>>> import numpy as np
>>> np.set_printoptions(suppress=True, linewidth=160)
>>> W0 = np.loadtxt("case18.csv", delimiter=",")
>>> W0
array([[ -0.5 ,   2.  ,  -1.2 ,  -3.61,  -0.9 ],
       [  0.  ,  -0.8 ,   0.1 ,  -6.41,  -1.6 ],
       [  0.4 ,  -1.9 ,  -1.5 ,   0.8 ,   0.2 ],
       [ -1.2 ,  -1.7 ,  -0.9 ,   0.8 ,   0.2 ],
       [ -1.1 ,  -2.5 ,   0.7 ,   0.77,   0.2 ],
       [ -0.2 ,   1.6 ,  -0.5 ,  -0.41,  -0.1 ],
       [ -0.1 ,  -1.1 ,   1.4 ,  -2.01,  -0.5 ],
       [  0.6 ,   1.3 ,   0.9 ,  -2.05,  -0.5 ],
       [ -1.3 ,  -0.3 ,   0.7 ,   2.41,   0.6 ],
       [  2.1 ,  -0.2 ,  -1.3 ,   2.4 ,   0.6 ],
       [  1.3 ,   0.1 ,  -0.8 ,  -0.78,  -0.2 ],
       [  0.2 ,   0.2 ,   1.6 , -11.61,  -2.9 ],
       [  0.  ,   0.5 ,  -0.7 ,  -0.44,  -0.1 ],
       [  2.  ,  -0.5 ,   2.  ,  -4.83,  -1.2 ],
       [ -1.  ,   0.3 ,  -1.1 ,   3.58,   0.9 ],
       [  0.1 ,  -0.7 ,  -0.7 ,   0.79,   0.2 ],
       [ -0.2 ,  -2.1 ,   0.5 ,  -0.4 ,  -0.1 ],
       [  2.3 ,   0.4 ,  -0.9 ,   0.01,   0.  ],
       [ -1.5 ,   1.5 ,   0.1 ,  -0.83,  -0.2 ]])
>>> Uu, s, vt = np.linalg.svd(W0)
>>> np.argmax(s[:-1] / (s[1:] + 1e-6)) + 1
np.int64(4)
>>> other = Uu[:, :4] @ np.diag(s[:4]) @ vt[:4]
>>> round(float(np.abs(W0 - other).max()), 2)
0.01
>>> round(np.linalg.norm(W0 - other, 2), 2), np.round(s[4], 2)
(np.float64(0.02), np.float64(0.02))
>>> cen = W0 - W0.mean(axis=0)
>>> V = np.linalg.svd(cen)[2][:4]
>>> other = cen - cen @ V.T @ V
>>> np.round(np.diag(V.T @ V), 2)
array([1.  , 1.  , 1.  , 0.94, 0.06])
>>> np.linalg.norm(other, axis=1).round(6).argmax()
np.int64(8)
>>> np.round(np.linalg.norm(other) / np.linalg.norm(cen), 2)
np.float64(0.0)
>>> x = np.array([-2, 4, -3, -3, 3])
>>> rhs = W0 @ x
>>> np.round(np.linalg.solve(W0.T @ W0, W0.T @ rhs), 2)
array([-2.,  4., -3., -3.,  3.])
>>> np.round(np.linalg.pinv(W0) @ W0, 2) + 0
array([[1., 0., 0., 0., 0.],
       [0., 1., 0., 0., 0.],
       [0., 0., 1., 0., 0.],
       [0., 0., 0., 1., 0.],
       [0., 0., 0., 0., 1.]])
>>> rng = np.random.default_rng(3639)
>>> rhs = rhs + 0.1 * rng.normal(size=19)
>>> rhs.round(2)
array([ 20.77,  11.02,  -5.75,  -3.48, -11.39,   9.21,  -3.8 ,   5.83,  -6.18,  -6.65,   1.95,  21.77,   5.18,  -1.16,  -1.54,  -2.65,  -8.64,  -0.47,  10.54])
>>> coef, *_ = np.linalg.lstsq(W0, rhs)
>>> coef.round(2)
array([-2.04,  3.98, -3.  , -2.97,  2.85])
>>> feats = np.loadtxt("out9.csv", delimiter=",")
>>> feats
array([[0., 1., 0., 1., 1.],
       [1., 0., 0., 0., 0.],
       [0., 0., 0., 0., 0.],
       [1., 0., 0., 0., 0.],
       [1., 0., 0., 0., 0.]])
>>> # rows 1 and 3 are equal
>>> np.linalg.cond(feats) > 100
np.True_
>>> rk = np.linalg.matrix_rank(feats)
>>> rk
np.int64(2)
>>> ns = np.linalg.svd(feats)[2][rk:].T
>>> np.allclose(feats @ ns, 0)
True
>>> ns.shape
(5, 3)
>>> [int(np.linalg.matrix_rank(feats[:i])) for i in range(1, len(feats) + 1)]
[1, 2, 2, 2, 2]
>>> other = np.array([[4, -4, -5], [-3, 5, 3]])
>>> W2 = np.kron(other, feats)
>>> W2
array([[ 0.,  4.,  0.,  4.,  4., -0., -4., -0., -4., -4., -0., -5., -0., -5., -5.],
       [ 4.,  0.,  0.,  0.,  0., -4., -0., -0., -0., -0., -5., -0., -0., -0., -0.],
       [ 0.,  0.,  0.,  0.,  0., -0., -0., -0., -0., -0., -0., -0., -0., -0., -0.],
       [ 4.,  0.,  0.,  0.,  0., -4., -0., -0., -0., -0., -5., -0., -0., -0., -0.],
       [ 4.,  0.,  0.,  0.,  0., -4., -0., -0., -0., -0., -5., -0., -0., -0., -0.],
       [-0., -3., -0., -3., -3.,  0.,  5.,  0.,  5.,  5.,  0.,  3.,  0.,  3.,  3.],
       [-3., -0., -0., -0., -0.,  5.,  0.,  0.,  0.,  0.,  3.,  0.,  0.,  0.,  0.],
       [-0., -0., -0., -0., -0.,  0.,  0.,  0.,  0.,  0.,  0.,  0.,  0.,  0.,  0.],
       [-3., -0., -0., -0., -0.,  5.,  0.,  0.,  0.,  0.,  3.,  0.,  0.,  0.,  0.],
       [-3., -0., -0., -0., -0.,  5.,  0.,  0.,  0.,  0.,  3.,  0.,  0.,  0.,  0.]])
>>> np.round(np.linalg.norm(W2, 2), 2), round(np.linalg.norm(other, 2) * np.linalg.norm(feats, 2), 2)
(np.float64(17.1), np.float64(17.1))
>>> F = np.load("arr.npy")
>>> F
array([[ 3.13,  2.29, -1.5 ,  5.13,  3.72, -1.22,  1.62,  2.5 , -1.25, -1.17,  1.27],
       [-1.95,  7.43,  4.39,  3.43,  2.03,  2.53, -4.33, -1.29,  2.35, -2.06, -5.54],
       [ 1.04,  0.17,  0.39, -0.29,  1.3 ,  1.52,  0.7 ,  1.2 , -0.89,  3.83,  3.01],
       [-0.21, -2.25,  0.41, -0.14,  1.38, -1.7 , -1.48, -0.14, -0.54, -1.95,  0.18],
       [-0.28, -0.79, -0.13,  1.17,  1.19,  0.69, -1.76,  1.03, -1.87, -0.65,  2.47],
       [ 0.66, -4.33,  0.29, -2.5 ,  1.03,  0.85, -2.75,  1.78, -1.08, -1.05,  2.24],
       [ 2.01,  4.04,  0.31,  2.49,  1.15,  0.81,  0.59,  0.09, -0.05, -0.13,  1.59],
       [ 1.52,  5.93,  2.53, -2.09, -1.22,  4.65, -3.24, -1.63,  2.16, -0.77, -5.66],
       [-3.98,  2.61,  2.39,  6.79,  2.68, -3.25, -3.26,  0.76, -0.92, -2.62, -2.12],
       [-4.72,  3.59,  2.56, -0.21, -0.7 ,  0.57, -3.44, -1.85,  4.34, -1.36, -7.01],
       [-0.39,  0.65,  1.05, -5.34, -1.09,  1.83,  0.41, -2.59,  0.28,  0.63,  0.39]])
>>> Uu, s, vt = np.linalg.svd(F, full_matrices=False)
>>> np.round(np.abs(vt[0]), 2)
array([0.22, 0.55, 0.29, 0.18, 0.03, 0.13, 0.32, 0.14, 0.24, 0.17, 0.56])
>>> np.round(np.cumsum(s ** 2) / np.sum(s ** 2), 2)
array([0.51, 0.76, 0.88, 0.94, 0.97, 0.99, 0.99, 1.  , 1.  , 1.  , 1.  ])
>>> np.round(Uu.T @ Uu, 2) + 0
array([[1., 0., 0., 0., 0., 0., 0., 0., 0., 0., 0.],
       [0., 1., 0., 0., 0., 0., 0., 0., 0., 0., 0.],
       [0., 0., 1., 0., 0., 0., 0., 0., 0., 0., 0.],
       [0., 0., 0., 1., 0., 0., 0., 0., 0., 0., 0.],
       [0., 0., 0., 0., 1., 0., 0., 0., 0., 0., 0.],
       [0., 0., 0., 0., 0., 1., 0., 0., 0., 0., 0.],
       [0., 0., 0., 0., 0., 0., 1., 0., 0., 0., 0.],
       [0., 0., 0., 0., 0., 0., 0., 1., 0., 0., 0.],
       [0., 0., 0., 0., 0., 0., 0., 0., 1., 0., 0.],
       [0., 0., 0., 0., 0., 0., 0., 0., 0., 1., 0.],
       [0., 0., 0., 0., 0., 0., 0., 0., 0., 0., 1.]])
>>> np.round(s / s[0], 2)
array([1.  , 0.7 , 0.49, 0.34, 0.24, 0.17, 0.12, 0.08, 0.06, 0.04, 0.03])
>>> round(np.sqrt((s ** 2).sum()), 2), round(np.linalg.norm(F), 2)
(np.float64(28.01), np.float64(28.01))
>>> Uu.shape, s.shape, vt.shape
((11, 11), (11,), (11, 11))
>>> np.round(vt @ vt.T, 2) + 0
array([[1., 0., 0., 0., 0., 0., 0., 0., 0., 0., 0.],
       [0., 1., 0., 0., 0., 0., 0., 0., 0., 0., 0.],
       [0., 0., 1., 0., 0., 0., 0., 0., 0., 0., 0.],
       [0., 0., 0., 1., 0., 0., 0., 0., 0., 0., 0.],
       [0., 0., 0., 0., 1., 0., 0., 0., 0., 0., 0.],
       [0., 0., 0., 0., 0., 1., 0., 0., 0., 0., 0.],
       [0., 0., 0., 0., 0., 0., 1., 0., 0., 0., 0.],
       [0., 0., 0., 0., 0., 0., 0., 1., 0., 0., 0.],
       [0., 0., 0., 0., 0., 0., 0., 0., 1., 0., 0.],
       [0., 0., 0., 0., 0., 0., 0., 0., 0., 1., 0.],
       [0., 0., 0., 0., 0., 0., 0., 0., 0., 0., 1.]])
>>> np.abs(Uu[:, 0]).round(6).argmax()
np.int64(1)
